% ipython --no-banner

In [1]: import numpy as np

In [2]: from numpy import linalg as LA

In [3]: np.set_printoptions(precision=3, suppress=True, linewidth=100, legacy="1.25")

In [4]: tidy = lambda a: np.round(a, 3) + 0

In [5]: E = np.diag(np.array([2, 1, 1, 0, 2, -2, 1, -2])) + 3 * np.eye(8, k=1) + 3 * np.eye(8, k=-1)

In [6]: E
Out[6]: 
array([[ 2.,  3.,  0.,  0.,  0.,  0.,  0.,  0.],
       [ 3.,  1.,  3.,  0.,  0.,  0.,  0.,  0.],
       [ 0.,  3.,  1.,  3.,  0.,  0.,  0.,  0.],
       [ 0.,  0.,  3.,  0.,  3.,  0.,  0.,  0.],
       [ 0.,  0.,  0.,  3.,  2.,  3.,  0.,  0.],
       [ 0.,  0.,  0.,  0.,  3., -2.,  3.,  0.],
       [ 0.,  0.,  0.,  0.,  0.,  3.,  1.,  3.],
       [ 0.,  0.,  0.,  0.,  0.,  0.,  3., -2.]])

In [7]: np.all(LA.eigvalsh(E) > 0)
Out[7]: False

In [8]: [round(float(LA.det(E[:i, :i])), 2) + 0 for i in range(1, 9)]
Out[8]: [2.0, -7.0, -25.0, 63.0, 351.0, -1269.0, -4428.0, 20277.0]

In [9]: J = np.load("sample18.npy")

In [10]: J
Out[10]: 
array([[ 0.4, -0.8, -2.1, -0.8,  0.3,  0.5, -0.4],
       [-0.2,  0.3, -1.2, -0.4,  0.7,  0. , -0.1],
       [-2.1,  0.3, -1. , -1.2,  1.1,  0.5, -0.4],
       [ 1.2,  0.8,  1. ,  0.6, -1.7,  0.2, -1.9],
       [-0.3,  0.1, -1.3,  1.6, -1.3, -0.1, -2. ],
       [ 0.4,  0.2, -0.2, -1.6, -0.3,  0.3, -0.3],
       [ 0. ,  0.1, -0.3, -0.5, -1. ,  0.6,  0.2],
       [-0.4, -0.7, -1.2, -0.4,  0. , -0.4, -1.3],
       [ 2.5,  1. , -1. ,  2. ,  5. , -2.5, -5. ],
       [-0.5,  0.1, -0.1, -0.2, -1.4,  1.9,  0.6]])

In [11]: ang = np.radians(135)

In [12]: Rm = np.eye(7)

In [13]: Rm[0, 0] = Rm[4, 4] = np.cos(ang)

In [14]: Rm[0, 4], Rm[4, 0] = -np.sin(ang), np.sin(ang)

In [15]: tidy(Rm)
Out[15]: 
array([[-0.707,  0.   ,  0.   ,  0.   , -0.707,  0.   ,  0.   ],
       [ 0.   ,  1.   ,  0.   ,  0.   ,  0.   ,  0.   ,  0.   ],
       [ 0.   ,  0.   ,  1.   ,  0.   ,  0.   ,  0.   ,  0.   ],
       [ 0.   ,  0.   ,  0.   ,  1.   ,  0.   ,  0.   ,  0.   ],
       [ 0.707,  0.   ,  0.   ,  0.   , -0.707,  0.   ,  0.   ],
       [ 0.   ,  0.   ,  0.   ,  0.   ,  0.   ,  1.   ,  0.   ],
       [ 0.   ,  0.   ,  0.   ,  0.   ,  0.   ,  0.   ,  1.   ]])

In [16]: M2 = J @ Rm.T

In [17]: np.allclose(LA.norm(J, axis=1), LA.norm(M2, axis=1))
Out[17]: True

In [18]: tidy(np.abs(M2 - J).max(axis=0))
Out[18]: array([7.803, 0.   , 0.   , 0.   , 6.768, 0.   , 0.   ])

In [19]: tidy(LA.svd(J, compute_uv=False)), tidy(LA.svd(M2, compute_uv=False))
Out[19]: 
(array([8.702, 4.343, 3.764, 2.31 , 2.025, 1.447, 0.746]),
 array([8.702, 4.343, 3.764, 2.31 , 2.025, 1.447, 0.746]))
